>>> import numpy as np
>>> import numpy.linalg as la
>>> np.set_printoptions(precision=2, suppress=True, linewidth=120, legacy="1.25")
>>> O, _ = la.qr(np.array([[-0.6, 0.4, -0.2, 1.5, 1.8],
...     [-0.3, -1.3, 0.3, 0.0, -0.5],
...     [-1.5, -0.4, -0.7, 0.1, 1.2],
...     [0.7, -1.7, -0.7, 1.4, 0.2],
...     [1.0, -1.3, -1.4, -0.3, 1.5]]))
>>> mat = 4 * O
>>> print(mat)
[[-1.17  0.25 -1.11 -2.92  2.19]
 [-0.59 -2.35  2.48  0.54  1.92]
 [-2.93 -1.69 -1.63  0.84 -1.09]
 [ 1.37 -2.33  0.09 -2.23 -1.93]
 [ 1.95 -1.46 -2.44  1.23  1.61]]
>>> left, sig, vt = la.svd(mat, full_matrices=False)
>>> print(left.shape, sig.shape, vt.shape)
(5, 5) (5,) (5, 5)
>>> print(round(float(np.sqrt((sig ** 2).sum())), 2), np.round(la.norm(mat), 2))
8.94 8.94
>>> rng = np.random.default_rng(76)
>>> z = rng.permutation(5)
>>> print(z)
[4 2 3 1 0]
>>> B = mat[z][:, z]
>>> print(np.allclose(B, mat))
False
>>> print(np.sort(np.abs(la.eigvals(B))))
[4. 4. 4. 4. 4.]
>>> E = np.load("w.npy")
>>> print(E)
[[ 0 -1  0 -3  0 -2 -2 -3]
 [ 0  0 -2 -1 -1  3 -3 -1]
 [ 0  0  0  2  0 -1  2  1]
 [ 0  0  0  0  2 -3 -3  0]
 [ 0  0  0  0  0 -1  3  2]
 [ 0  0  0  0  0  0  2  3]
 [ 0  0  0  0  0  0  0  0]
 [ 0  0  0  0  0  0  0  0]]
>>> left, sig, vt = la.svd(E)
>>> V = vt[:(sig > 1e-8).sum()]
>>> x0 = E[2] + 5 * E[1] + rng.integers(2) * np.eye(8)[4]
>>> print(x0)
[  0.   0. -10.  -3.  -4.  14. -13.  -4.]
>>> print(np.round(la.norm(x0 - V.T @ V @ x0), 2))
0.67
>>> print(la.matrix_rank(np.vstack([E, x0])))
7
>>> print(np.allclose(V.T @ V @ x0, x0))
False
>>> arr = np.loadtxt("x.csv", delimiter=",")
>>> print(arr)
[[ 1.  1. -1. -1. -1. -1.  1.  1.]
 [ 1. -1.  1. -1. -1.  1. -1.  1.]
 [ 1.  1.  1.  1.  1.  1.  1.  1.]
 [ 1. -1.  1. -1.  1. -1.  1. -1.]]
>>> W1 = np.array([[5, 3], [5, 8], [5, 1], [5, 5], [7, 9], [5, 7], [6, 7], [5, 8]])
>>> coef = np.array([-3, -1])
>>> hid = np.maximum(arr @ W1 + coef, 0)
>>> print((hid > 0).mean(axis=0))
[0.25 0.5 ]
>>> print((hid > 0).astype(int))
[[0 1]
 [0 0]
 [1 1]
 [0 0]]
>>> cent = np.array([[5, 7, 0], [7, 4, 2]])
>>> print(W1 @ cent)
[[46 47  6]
 [81 67 16]
 [32 39  2]
 [60 55 10]
 [98 85 18]
 [74 63 14]
 [79 70 14]
 [81 67 16]]
>>> print((hid @ cent).round(6).argmax(axis=1))
[0 0 0 0]
>>> print(hid @ cent)
[[ 21.  12.   6.]
 [  0.   0.   0.]
 [529. 468.  94.]
 [  0.   0.   0.]]
>>> z = rng.integers(0, 3, 3)
>>> m1 = np.triu((z[:, None] == z) & (rng.random((3, 3)) < 0.8), 1).astype(int)
>>> m1 += m1.T
>>> print(m1)
[[0 1 0]
 [1 0 1]
 [0 1 0]]
>>> print((m1 - m1.T) / 2)
[[0. 0. 0.]
 [0. 0. 0.]
 [0. 0. 0.]]
>>> print(la.matrix_power(m1, 2))
[[1 0 1]
 [0 2 0]
 [1 0 1]]
>>> print(np.trace(m1))
0
>>> assert m1 == m1.T
Traceback (most recent call last):
  File "<python-input-42>", line 1, in <module>
    assert m1 == m1.T
           ^^^^^^^^^^
ValueError: The truth value of an array with more than one element is ambiguous. Use a.any() or a.all()
>>> print(np.round(np.sort(np.abs(la.eigvals(m1))), 2) + 0)
[0.   1.41 1.41]
>>> print(m1.sum(axis=0))
[1 2 1]
>>> low = np.diag(m1.sum(axis=1)) - m1
>>> print(low)
[[ 1 -1  0]
 [-1  2 -1]
 [ 0 -1  1]]
>>> print(low @ np.ones(3))
[0. 0. 0.]
>>> vals, V = la.eigh(m1)
>>> x0 = np.array([-1, -1, 0])
>>> print(la.eigvalsh(m1[1:, 1:]))
[-1.  1.]
>>> print((np.sign(V[:, -1].round(6)) == np.sign(V[0, -1].round(6))).astype(int))
[1 1 1]
>>> print(V * np.maximum(vals, 0) @ V.T)
[[0.35 0.5  0.35]
 [0.5  0.71 0.5 ]
 [0.35 0.5  0.35]]
>>> print(x0 @ m1 @ x0)
2
>>> print(np.round(V * np.abs(vals) @ V.T, 2) + 0)
[[0.71 0.   0.71]
 [0.   1.41 0.  ]
 [0.71 0.   0.71]]
>>> print(x0 @ m1 @ x0 / (x0 @ x0), round(float(vals[0]), 2), round(float(vals[-1]), 2))
1.0 -1.41 1.41
>>> data = np.loadtxt("case11.csv", delimiter=",")
>>> print(data)
[[ 0.  0.  0.  9. -8.]
 [ 0.  0.  0. -1.  7.]
 [ 0.  0.  0.  8.  8.]
 [ 9. -1.  8.  0.  0.]
 [-8.  7.  8.  0.  0.]]
>>> r0 = np.array([2, 0])
>>> print(np.cross(data[3, :3], data[2, :3]))
[-0.  0.  0.]
>>> print(np.array([np.convolve(row, r0, "same") for row in data]))
[[  0.   0.   0.  18. -16.]
 [  0.   0.   0.  -2.  14.]
 [  0.   0.   0.  16.  16.]
 [ 18.  -2.  16.   0.   0.]
 [-16.  14.  16.   0.   0.]]
>>> print(np.correlate(data[3], data[2], "full"))
[72. 64. 56. 64.  0.  0.  0.  0.  0.]
>>> print(np.convolve(data[3], r0))
[18. -2. 16.  0.  0.  0.]
>>> print(np.polyval(r0, data[3]))
[18. -2. 16.  0.  0.]
>>> J = np.load("layer13.npy")
>>> print(J)
[[ 0. -4.  9.]
 [-4.  0.  0.]
 [ 9.  0.  0.]]
>>> print(J @ J)
[[ 97.   0.   0.]
 [  0.  16. -36.]
 [  0. -36.  81.]]
>>> print(np.sort(np.abs(la.eigvals(J))))
[0.   9.85 9.85]
>>> print(np.trace(J))
0.0
>>> P = np.triu(np.array([[-3, 0, -3], [5, -5, -2], [-4, -5, -2]]), 1) + np.eye(3)
>>> B = P @ J @ la.inv(P)
>>> print(la.matrix_rank(B))
2
>>> print(B)
[[-27.  -4. -80.]
 [-22.   0. -66.]
 [  9.   0.  27.]]
>>> print(np.round(np.trace(la.pinv(B) @ B), 2))
2.0
>>> print(la.lstsq(B[:-1].T, B[-1])[2])
2
>>> print(np.allclose(B[:-1].T @ la.lstsq(B[:-1].T, B[-1])[0], B[-1]))
True
>>> print(np.round(B @ la.pinv(B) @ B, 2) + 0)
[[-27.  -4. -80.]
 [-22.   0. -66.]
 [  9.   0.  27.]]
>>> print(np.unique(B.round(6), axis=0).shape)
(3, 3)
>>> A = np.load("run11.npy")
>>> print(A)
[[0 0 1 1 1 0 0 1]
 [0 0 0 0 0 1 0 0]
 [1 0 0 0 1 0 0 1]
 [1 0 0 0 1 0 0 1]
 [1 0 1 1 0 0 0 1]
 [0 1 0 0 0 0 1 0]
 [0 0 0 0 0 1 0 0]
 [1 0 1 1 1 0 0 0]]
>>> print(A @ A)
[[4 0 2 2 3 0 0 3]
 [0 1 0 0 0 0 1 0]
 [2 0 3 3 2 0 0 2]
 [2 0 3 3 2 0 0 2]
 [3 0 2 2 4 0 0 3]
 [0 0 0 0 0 2 0 0]
 [0 1 0 0 0 0 1 0]
 [3 0 2 2 3 0 0 4]]
>>> print(np.flatnonzero(la.matrix_power((A != 0) + (A.T != 0) + np.eye(8), 8)[3]))
[0 2 3 4 7]
>>> print(np.round(np.sort(la.eigvals(A).real), 2) + 0)
[-1.65 -1.41 -1.   -1.    0.    0.    1.41  3.65]
>>> B = A / la.norm(A, axis=1, keepdims=True)
>>> gram = B @ B.T
>>> print(la.norm(B, axis=1))
[1. 1. 1. 1. 1. 1. 1. 1.]
>>> print(np.argwhere(np.triu(np.abs(gram) > 0.95, 1)))
[[1 6]
 [2 3]]
>>> print(gram)
[[1.   0.   0.58 0.58 0.75 0.   0.   0.75]
 [0.   1.   0.   0.   0.   0.   1.   0.  ]
 [0.58 0.   1.   1.   0.58 0.   0.   0.58]
 [0.58 0.   1.   1.   0.58 0.   0.   0.58]
 [0.75 0.   0.58 0.58 1.   0.   0.   0.75]
 [0.   0.   0.   0.   0.   1.   0.   0.  ]
 [0.   1.   0.   0.   0.   0.   1.   0.  ]
 [0.75 0.   0.58 0.58 0.75 0.   0.   1.  ]]
>>> print((gram - 2 * np.eye(8)).round(6).argmax(axis=1))
[4 6 3 2 0 0 1 0]
>>> print(np.degrees(np.arccos(np.clip(gram[6, 3], -1, 1))))
90.0
>>> r = la.matrix_rank(gram)
>>> print(r)
6
>>> ns = la.svd(gram)[2][r:].T
>>> print(la.matrix_rank(gram.T @ gram), la.matrix_rank(gram @ gram.T))
6 6
>>> print(ns.shape)
(8, 2)
>>> X = np.load("block19.npy")
>>> print(X)
[[-0.95  3.   -1.    0.   -1.    0.    3.   -1.  ]
 [ 1.    3.05 -2.   -2.    0.   -3.    3.    3.  ]
 [ 3.   -2.   -1.95  2.    2.    0.   -3.   -2.  ]
 [ 2.    2.    1.    0.05 -1.    1.    0.   -2.  ]
 [ 1.   -3.   -3.    3.   -2.95  2.    1.   -3.  ]
 [-3.    3.   -1.    0.    2.    0.05  2.   -1.  ]
 [ 2.    0.   -3.   -1.   -2.   -3.   -1.95  3.  ]
 [-1.    3.   -1.    0.   -1.    0.    3.   -0.95]]
>>> print(round(np.log10(la.cond(X))))
3
>>> print(la.matrix_rank(X, rtol=0.1))
6
>>> print(la.cond(X) > 100)
True
